$ python -q
>>> import numpy as np
>>> np.set_printoptions(precision=3, suppress=True, linewidth=140, sign=" ")
>>> rd = lambda a: np.round(a, 3) + 0
>>> E = np.load("w.npy")
>>> E
array([[ 0,  2, -1,  3],
       [ 3,  5,  2,  6],
       [ 3,  5,  2,  6]])
>>> # rows 1 and 2 are equal
>>> vec = np.array([3, 4, 1, 8])
>>> h1 = np.maximum(E @ vec, 0)
>>> E.T @ h1
array([  474,   852,   285,  1041])
>>> np.tanh(E @ vec)
array([ 1.,  1.,  1.])
>>> np.maximum(E @ (3 * vec), 0)
array([  93,  237,  237])
>>> M2 = E / np.sqrt((E ** 2).mean(axis=1, keepdims=True))
>>> np.linalg.matrix_rank(E - E.mean(axis=1, keepdims=True))
np.int64(1)
>>> E - E.mean(axis=1, keepdims=True)
array([[-1.,  1., -2.,  2.],
       [-1.,  1., -2.,  2.],
       [-1.,  1., -2.,  2.]])
>>> M2 = np.array([[8, -2, 3], [9, -5, 3], [9, -8, -5], [8, -8, 0]])
>>> np.linalg.matrix_rank(E @ M2)
np.int64(2)
>>> np.vstack([E, M2.T]).shape
(6, 4)
>>> np.einsum("ik,kj->ji", E, M2)
array([[ 33, 135, 135],
       [-26, -95, -95],
       [ 11,  14,  14]])
>>> M2.T @ E.T
array([[ 33, 135, 135],
       [-26, -95, -95],
       [ 11,  14,  14]])
>>> np.einsum("ij,ij->i", E, E)
array([ 14,  74,  74])
>>> np.linalg.matrix_rank(np.vstack([E, M2.T]))
np.int64(4)
>>> mat = np.loadtxt("layer11.csv", delimiter=",")
>>> mat
array([[-0.4  , -0.6  ,  1.618],
       [-0.5  ,  0.1  , -1.098],
       [ 0.7  ,  0.3  , -0.511],
       [-0.4  ,  1.1  , -1.667],
       [ 1.1  ,  0.9  , -1.693],
       [-0.3  ,  0.6  , -1.198],
       [-0.8  , -1.3  ,  2.284],
       [ 0.6  ,  0.6  , -1.077],
       [ 0.5  ,  0.   , -0.15 ],
       [-1.   , -1.5  ,  2.925],
       [-0.9  ,  0.   , -0.176],
       [-0.7  , -1.5  ,  3.166],
       [-0.5  ,  0.4  , -0.873],
       [-0.1  ,  0.4  , -0.812],
       [ 1.1  ,  0.1  ,  0.168],
       [ 0.6  , -0.2  ,  0.259],
       [ 0.4  ,  1.   , -1.884],
       [ 0.8  ,  0.2  , -0.224],
       [ 0.2  ,  0.2  , -0.504],
       [-0.1  , -1.1  ,  2.653]])
>>> Ac = mat - mat.mean(axis=0)
>>> Uu, sv, VT = np.linalg.svd(Ac, full_matrices=False)
>>> np.searchsorted(np.cumsum(sv ** 2) / (sv ** 2).sum(), 0.9) + 1
np.int64(1)
>>> rd(Ac.mean(axis=0))
array([ 0.,  0.,  0.])
>>> np.abs(Uu[:, 0]).argmax()
np.int64(11)
>>> rd(np.abs(VT[-1]))
array([ 0.086,  0.9  ,  0.426])
>>> M2 = np.c_[mat[:, :2] @ np.array([[2, 1], [2, 0]]), np.array([-2, 1, -2, 1, -1, 2, 1, 1, -1, 0, 0, 0, 2, -2, 1, 0, -1, 1, 2, -2])]
>>> rd(M2)
array([[-2. , -0.4, -2. ],
       [-0.8, -0.5,  1. ],
       [ 2. ,  0.7, -2. ],
       [ 1.4, -0.4,  1. ],
       [ 4. ,  1.1, -1. ],
       [ 0.6, -0.3,  2. ],
       [-4.2, -0.8,  1. ],
       [ 2.4,  0.6,  1. ],
       [ 1. ,  0.5, -1. ],
       [-5. , -1. ,  0. ],
       [-1.8, -0.9,  0. ],
       [-4.4, -0.7,  0. ],
       [-0.2, -0.5,  2. ],
       [ 0.6, -0.1, -2. ],
       [ 2.4,  1.1,  1. ],
       [ 0.8,  0.6,  0. ],
       [ 2.8,  0.4, -1. ],
       [ 2. ,  0.8,  1. ],
       [ 0.8,  0.2,  2. ],
       [-2.4, -0.1, -2. ]])
>>> rd(np.linalg.norm(np.linalg.qr(mat)[0].T @ M2, axis=0) ** 2 / ((M2 ** 2).sum(axis=0) + 1e-12))
array([ 1.   ,  1.   ,  0.146])
